% python3 -q
>>> import numpy as np
>>> np.set_printoptions(precision=3, suppress=True, linewidth=140)
>>> rnd = lambda a: np.round(a, 3) + 0
>>> u = np.array([2, 0, 0, 2, 1, 0, 2])
>>> M = np.array([np.roll(u, i) for i in range(7)])
>>> M
array([[2, 0, 0, 2, 1, 0, 2],
       [2, 2, 0, 0, 2, 1, 0],
       [0, 2, 2, 0, 0, 2, 1],
       [1, 0, 2, 2, 0, 0, 2],
       [2, 1, 0, 2, 2, 0, 0],
       [0, 2, 1, 0, 2, 2, 0],
       [0, 0, 2, 1, 0, 2, 2]])
>>> u = np.array([-2, -2, -3, 0, 3, 0, -3])
>>> M2 = M + np.outer(u, np.eye(7)[0])
>>> print(np.linalg.matrix_rank(M2 - M))
1
>>> M2
array([[ 0.,  0.,  0.,  2.,  1.,  0.,  2.],
       [ 0.,  2.,  0.,  0.,  2.,  1.,  0.],
       [-3.,  2.,  2.,  0.,  0.,  2.,  1.],
       [ 1.,  0.,  2.,  2.,  0.,  0.,  2.],
       [ 5.,  1.,  0.,  2.,  2.,  0.,  0.],
       [ 0.,  2.,  1.,  0.,  2.,  2.,  0.],
       [-3.,  0.,  2.,  1.,  0.,  2.,  2.]])
>>> rnd(np.linalg.det(M2) / np.linalg.det(M)), rnd(1 + np.linalg.solve(M, u)[0])
(np.float64(-0.143), np.float64(-0.143))
>>> print(np.linalg.matrix_rank(np.linalg.inv(M2) - np.linalg.inv(M), tol=1e-8))
1
>>> rng = np.random.default_rng(64946)
>>> z = rng.permutation(7)
>>> z
array([4, 1, 6, 2, 0, 5, 3])
>>> M2 = M[z][:, z]
>>> rnd(np.linalg.det(M2)), rnd(np.linalg.det(M[z]))
(np.float64(49.0), np.float64(-49.0))
>>> rnd(np.sort(np.abs(np.linalg.eigvals(M2))))
array([0.482, 0.482, 1.254, 1.254, 4.381, 4.381, 7.   ])
>>> print(np.trace(M2))
14
>>> rnd(np.sort(np.abs(np.fft.fft(M[0])))), rnd(np.sort(np.linalg.svd(M, compute_uv=False)))
(array([0.482, 0.482, 1.254, 1.254, 4.381, 4.381, 7.   ]), array([0.482, 0.482, 1.254, 1.254, 4.381, 4.381, 7.   ]))
>>> M @ np.ones(7)
array([7., 7., 7., 7., 7., 7., 7.])
>>> M @ (-1.0) ** np.arange(7)
array([ 3.,  1., -1.,  3.,  1., -1.,  1.])
>>> th = np.radians(120)
>>> r_ = np.eye(7)
>>> r_[0, 0] = r_[6, 6] = np.cos(th)
>>> r_[0, 6], r_[6, 0] = -np.sin(th), np.sin(th)
>>> rnd(r_)
array([[-0.5  ,  0.   ,  0.   ,  0.   ,  0.   ,  0.   , -0.866],
       [ 0.   ,  1.   ,  0.   ,  0.   ,  0.   ,  0.   ,  0.   ],
       [ 0.   ,  0.   ,  1.   ,  0.   ,  0.   ,  0.   ,  0.   ],
       [ 0.   ,  0.   ,  0.   ,  1.   ,  0.   ,  0.   ,  0.   ],
       [ 0.   ,  0.   ,  0.   ,  0.   ,  1.   ,  0.   ,  0.   ],
       [ 0.   ,  0.   ,  0.   ,  0.   ,  0.   ,  1.   ,  0.   ],
       [ 0.866,  0.   ,  0.   ,  0.   ,  0.   ,  0.   , -0.5  ]])
>>> M2 = M @ r_.T
>>> np.allclose(np.linalg.norm(M, axis=1), np.linalg.norm(M2, axis=1))
True
>>> np.allclose(M @ M.T, M2 @ M2.T)
True
>>> print(rnd(np.linalg.det(r_)), np.trace(r_))
1.0 4.0
>>> print(rnd(M2))
[[-2.732  0.     0.     2.     1.     0.     0.732]
 [-1.     2.     0.     0.     2.     1.     1.732]
 [-0.866  2.     2.     0.     0.     2.    -0.5  ]
 [-2.232  0.     2.     2.     0.     0.    -0.134]
 [-1.     1.     0.     2.     2.     0.     1.732]
 [ 0.     2.     1.     0.     2.     2.     0.   ]
 [-1.732  0.     2.     1.     0.     2.    -1.   ]]
>>> rnd(np.linalg.svd(M, compute_uv=False)), rnd(np.linalg.svd(M2, compute_uv=False))
(array([7.   , 4.381, 4.381, 1.254, 1.254, 0.482, 0.482]), array([7.   , 4.381, 4.381, 1.254, 1.254, 0.482, 0.482]))
>>> O, evecs = np.linalg.qr(M[:, :6])[0], np.linalg.qr(M[:, 6:])[0]
>>> sigma = np.linalg.svd(O.T @ evecs, compute_uv=False)
>>> (sigma > 0.9).sum()
np.int64(1)
>>> F = np.array([[0, 7, 2, 7, 1, 6, 1, 8],
...     [0, 0, 6, 8, 8, 0, 2, 1],
...     [0, 0, 0, 9, 8, 1, 9, 7],
...     [0, 0, 0, 0, 9, 1, 8, 4],
...     [0, 0, 0, 0, 0, 7, 5, 3],
...     [0, 0, 0, 0, 0, 0, 8, 9],
...     [0, 0, 0, 0, 0, 0, 0, 8],
...     [0, 0, 0, 0, 0, 0, 0, 0]])
>>> # triangular, det is the product of the diagonal
>>> np.argsort(-np.linalg.norm(F, axis=0).round(6), kind="stable")[:3]
array([7, 6, 4])
>>> rnd(np.linalg.norm(F, 2) / np.linalg.norm(F))
np.float64(0.791)
>>> print(np.allclose(F[:-1].T @ np.linalg.lstsq(F[:-1].T, F[-1])[0], F[-1]))
True
>>> print(np.unique(F.round(6), axis=0).shape)
(8, 8)
>>> rnd(F @ np.linalg.pinv(F) @ F)
array([[0., 7., 2., 7., 1., 6., 1., 8.],
       [0., 0., 6., 8., 8., 0., 2., 1.],
       [0., 0., 0., 9., 8., 1., 9., 7.],
       [0., 0., 0., 0., 9., 1., 8., 4.],
       [0., 0., 0., 0., 0., 7., 5., 3.],
       [0., 0., 0., 0., 0., 0., 8., 9.],
       [0., 0., 0., 0., 0., 0., 0., 8.],
       [0., 0., 0., 0., 0., 0., 0., 0.]])
>>> np.linalg.lstsq(F[:-1].T, F[-1])[2]
np.int32(7)
>>> np.abs(np.diag(np.linalg.qr(F)[1])) > 1e-9
array([False, False, False, False, False, False, False, False])
>>> J = np.array([[-0.4, -2.0, 1.1, 2.0, -1.1, 1.9, 1.0],
...     [0.4, 0.3, 0.3, -0.2, 0.1, -0.5, -1.3],
...     [1.6, 0.0, -0.7, 2.4, 0.1, -2.1, 0.3],
...     [-1.6, 0.1, -1.0, 0.7, 1.3, -1.0, -0.3],
...     [1.2, 1.4, 1.2, 1.4, 0.1, 0.3, 0.6],
...     [0.5, -1.0, 1.8, 1.0, 0.7, -0.9, 2.7],
...     [-1.5, -0.1, -1.2, 1.8, 0.3, 1.2, 0.6]])
>>> J[:, 5] *= 10
>>> J
array([[ -0.4,  -2. ,   1.1,   2. ,  -1.1,  19. ,   1. ],
       [  0.4,   0.3,   0.3,  -0.2,   0.1,  -5. ,  -1.3],
       [  1.6,   0. ,  -0.7,   2.4,   0.1, -21. ,   0.3],
       [ -1.6,   0.1,  -1. ,   0.7,   1.3, -10. ,  -0.3],
       [  1.2,   1.4,   1.2,   1.4,   0.1,   3. ,   0.6],
       [  0.5,  -1. ,   1.8,   1. ,   0.7,  -9. ,   2.7],
       [ -1.5,  -0.1,  -1.2,   1.8,   0.3,  12. ,   0.6]])
>>> # column 5 is much longer than the rest
>>> x0 = np.array([3, 2, 3, -2, -2, 5, 4])
>>> rhs = J @ x0
>>> print(rnd(rhs))
[  95.3  -27.3 -106.1  -62.8   24.4  -32.7   49.9]
>>> rnd(np.linalg.solve(J, rhs + J[:, 2]))
array([ 3.,  2.,  4., -2., -2.,  5.,  4.])
>>> rnd(np.linalg.solve(J, J[:, 0]))
array([1., 0., 0., 0., 0., 0., 0.])
>>> rnd(np.linalg.solve(J, rhs))
array([ 3.,  2.,  3., -2., -2.,  5.,  4.])
>>> rnd(np.linalg.solve(J.T, J[1]))
array([0., 1., 0., 0., 0., 0., 0.])
>>> A = np.load("out3.npy")
>>> A
array([[1, 1, 0],
       [2, 2, 2],
       [1, 3, 1]])
>>> u = np.array([3, -3, -1])
>>> M2 = A + np.outer(u, np.eye(3)[2])
>>> print(M2)
[[ 1.  1.  3.]
 [ 2.  2. -1.]
 [ 1.  3.  0.]]
>>> np.linalg.matrix_rank(M2 - A)
np.int64(1)
>>> M2 = np.array([[1, 2, 1, 0, 1, 1],
...     [3, 2, 2, 3, 2, 3],
...     [3, 1, 2, 1, 3, 2],
...     [3, 3, 3, 2, 0, 3],
...     [3, 2, 2, 1, 3, 1],
...     [0, 2, 0, 0, 3, 3]])
>>> feats = np.triu(M2, 1)
>>> feats
array([[0, 2, 1, 0, 1, 1],
       [0, 0, 2, 3, 2, 3],
       [0, 0, 0, 1, 3, 2],
       [0, 0, 0, 0, 0, 3],
       [0, 0, 0, 0, 0, 1],
       [0, 0, 0, 0, 0, 0]])
>>> # triangular
>>> Uu, sigma, vt = np.linalg.svd(feats)
>>> evecs = vt[:(sigma > 1e-8).sum()]
>>> x0 = feats[1] + 3 * feats[3] + rng.integers(2) * np.eye(6)[5]
>>> x0
array([ 0.,  0.,  2.,  3.,  2., 12.])
>>> rnd(evecs.T @ evecs)
array([[ 0.   ,  0.   ,  0.   ,  0.   ,  0.   ,  0.   ],
       [ 0.   ,  0.815,  0.288, -0.247,  0.082,  0.   ],
       [ 0.   ,  0.288,  0.551,  0.384, -0.128,  0.   ],
       [ 0.   , -0.247,  0.384,  0.67 ,  0.11 ,  0.   ],
       [ 0.   ,  0.082, -0.128,  0.11 ,  0.963,  0.   ],
       [ 0.   ,  0.   ,  0.   ,  0.   ,  0.   ,  1.   ]])
>>> K = np.array([[1, -1, -1, -2, 0, 0],
...     [-2, 0, -1, 0, 1, 2],
...     [-2, 2, 0, 1, 0, 0],
...     [-2, 1, 1, 2, 0, -1],
...     [-1, 0, 0, 0, 2, -2],
...     [0, 2, 1, 2, 1, -2]])
>>> u = np.array([2, 3, -1, 2, -1, -1])
>>> M2 = K + np.outer(u, np.eye(6)[1])
>>> rnd(np.linalg.det(M2) / np.linalg.det(K)), rnd(1 + np.linalg.solve(K, u)[1])
(np.float64(-4.833), np.float64(-4.833))
>>> M2
array([[ 1.,  1., -1., -2.,  0.,  0.],
       [-2.,  3., -1.,  0.,  1.,  2.],
       [-2.,  1.,  0.,  1.,  0.,  0.],
       [-2.,  3.,  1.,  2.,  0., -1.],
       [-1., -1.,  0.,  0.,  2., -2.],
       [ 0.,  1.,  1.,  2.,  1., -2.]])
>>> M2 = K + rng.integers(-2, 3, (6, 5)) @ rng.integers(-2, 3, (5, 6))
>>> print(M2)
[[  1  -5  -2  -3   2  -4]
 [ -3   5   1   6   3   5]
 [  0   1  -7  -6 -11  -6]
 [  2  -3  -1  -4  -5  -5]
 [  0   6  -5   1  -2  -6]
 [  1   8  -4   3  -3  -6]]
>>> np.abs(M2 - K).sum(axis=1)
array([12, 19, 34, 25, 21, 21])
>>> O, r_ = np.linalg.qr(K)
>>> np.allclose(r_.T @ r_, K.T @ K)
True
>>> rnd(abs(r_[0, 0])), rnd(np.linalg.norm(K[:, 0]))
(np.float64(3.742), np.float64(3.742))
>>> rnd(O @ r_)
array([[ 1., -1., -1., -2.,  0.,  0.],
       [-2.,  0., -1.,  0.,  1.,  2.],
       [-2.,  2.,  0.,  1.,  0.,  0.],
       [-2.,  1.,  1.,  2.,  0., -1.],
       [-1.,  0.,  0.,  0.,  2., -2.],
       [ 0.,  2.,  1.,  2.,  1., -2.]])
>>> rnd(np.abs(np.diag(r_)))
array([3.742, 2.55 , 1.43 , 0.726, 2.195, 0.552])
>>> O.shape, r_.shape
((6, 6), (6, 6))
>>> K @ K
array([[  9,  -5,  -2,  -7,  -1,   0],
       [ -1,   4,   4,   7,   4,  -6],
       [ -8,   3,   1,   6,   2,   3],
       [-10,   4,   2,   7,   0,   2],
       [ -3,  -3,  -1,  -2,   2,   0],
       [-11,   0,  -2,   1,   2,   4]])
>>> print(np.linalg.matrix_power(K, 2))
[[  9  -5  -2  -7  -1   0]
 [ -1   4   4   7   4  -6]
 [ -8   3   1   6   2   3]
 [-10   4   2   7   0   2]
 [ -3  -3  -1  -2   2   0]
 [-11   0  -2   1   2   4]]
